In [1]: import numpy as np

In [2]: np.set_printoptions(precision=2, suppress=True, linewidth=200)

In [3]: def rd(a):
   ...:     return np.round(a, 2) + 0
   ...: 

In [4]: data = np.loadtxt("data.csv", delimiter=",")

In [5]: data
Out[5]: 
array([[ 1.,  2., -2., -1., -3.],
       [-1., -2.,  2.,  1.,  3.],
       [ 1.,  2., -2., -1., -3.],
       [ 1.,  2., -2., -1., -3.]])

In [6]: # rows 0 and 2 are equal

In [7]: ang = np.radians(90)

In [8]: r_ = np.eye(5)

In [9]: r_[0, 0] = r_[4, 4] = np.cos(ang)

In [10]: r_[0, 4], r_[4, 0] = -np.sin(ang), np.sin(ang)

In [11]: rd(r_)
Out[11]: 
array([[ 0.,  0.,  0.,  0., -1.],
       [ 0.,  1.,  0.,  0.,  0.],
       [ 0.,  0.,  1.,  0.,  0.],
       [ 0.,  0.,  0.,  1.,  0.],
       [ 1.,  0.,  0.,  0.,  0.]])

In [12]: A2 = data @ r_.T

In [13]: np.allclose(np.linalg.norm(data, axis=1), np.linalg.norm(A2, axis=1))
Out[13]: True

In [14]: rd(np.linalg.det(r_)), np.trace(r_)
Out[14]: (np.float64(1.0), np.float64(3.0))

In [15]: np.allclose(data @ data.T, A2 @ A2.T)
Out[15]: True

In [16]: def softmax(z):
    ...:     e = np.exp(z - z.max(axis=-1, keepdims=True))
    ...:     return e / e.sum(axis=-1, keepdims=True)
    ...: 

In [17]: rd(softmax(data[3]))
Out[17]: array([0.25, 0.69, 0.01, 0.03, 0.  ])

In [18]: rd(softmax(data).sum(axis=1))
Out[18]: array([1., 1., 1., 1.])

In [19]: rd(softmax(data[3] + -2))
Out[19]: array([0.25, 0.69, 0.01, 0.03, 0.  ])

In [20]: att = data @ data.T / np.sqrt(5)

In [21]: rd(softmax(att))
Out[21]: 
array([[0.33, 0.  , 0.33, 0.33],
       [0.  , 1.  , 0.  , 0.  ],
       [0.33, 0.  , 0.33, 0.33],
       [0.33, 0.  , 0.33, 0.33]])

In [22]: rd(softmax(att + np.triu(np.full(att.shape, -np.inf), 1)))
Out[22]: 
array([[1.  , 0.  , 0.  , 0.  ],
       [0.  , 1.  , 0.  , 0.  ],
       [0.5 , 0.  , 0.5 , 0.  ],
       [0.33, 0.  , 0.33, 0.33]])

In [23]: rd(softmax(att)[3] @ data)
Out[23]: array([ 1.,  2., -2., -1., -3.])

In [24]: E = np.load("case14.npy")

In [25]: E
Out[25]: 
array([[-0.9,  2. , -3. ],
       [ 1. ,  3.1, -3. ],
       [-1. ,  2. , -2.9]])

In [26]: hat = np.triu(np.array([[1, 3, 5], [4, 2, 0], [1, 0, 5]]), 1) + np.eye(3)

In [27]: A2 = hat @ E @ np.linalg.inv(hat)

In [28]: rd(hat @ E - E @ hat)
Out[28]: 
array([[ -2.,  22., -19.],
       [  0.,  -3.,  -5.],
       [  0.,   3.,   5.]])

In [29]: rd(np.trace(A2)), rd(np.trace(E))
Out[29]: (np.float64(-0.7), np.float64(-0.7))

In [30]: rd(np.linalg.det(A2))
Out[30]: np.float64(-0.81)

In [31]: rd(A2)
Out[31]: 
array([[ -2.9,  30. , -12. ],
       [  1. ,   0.1,  -8. ],
       [ -1. ,   5. ,   2.1]])
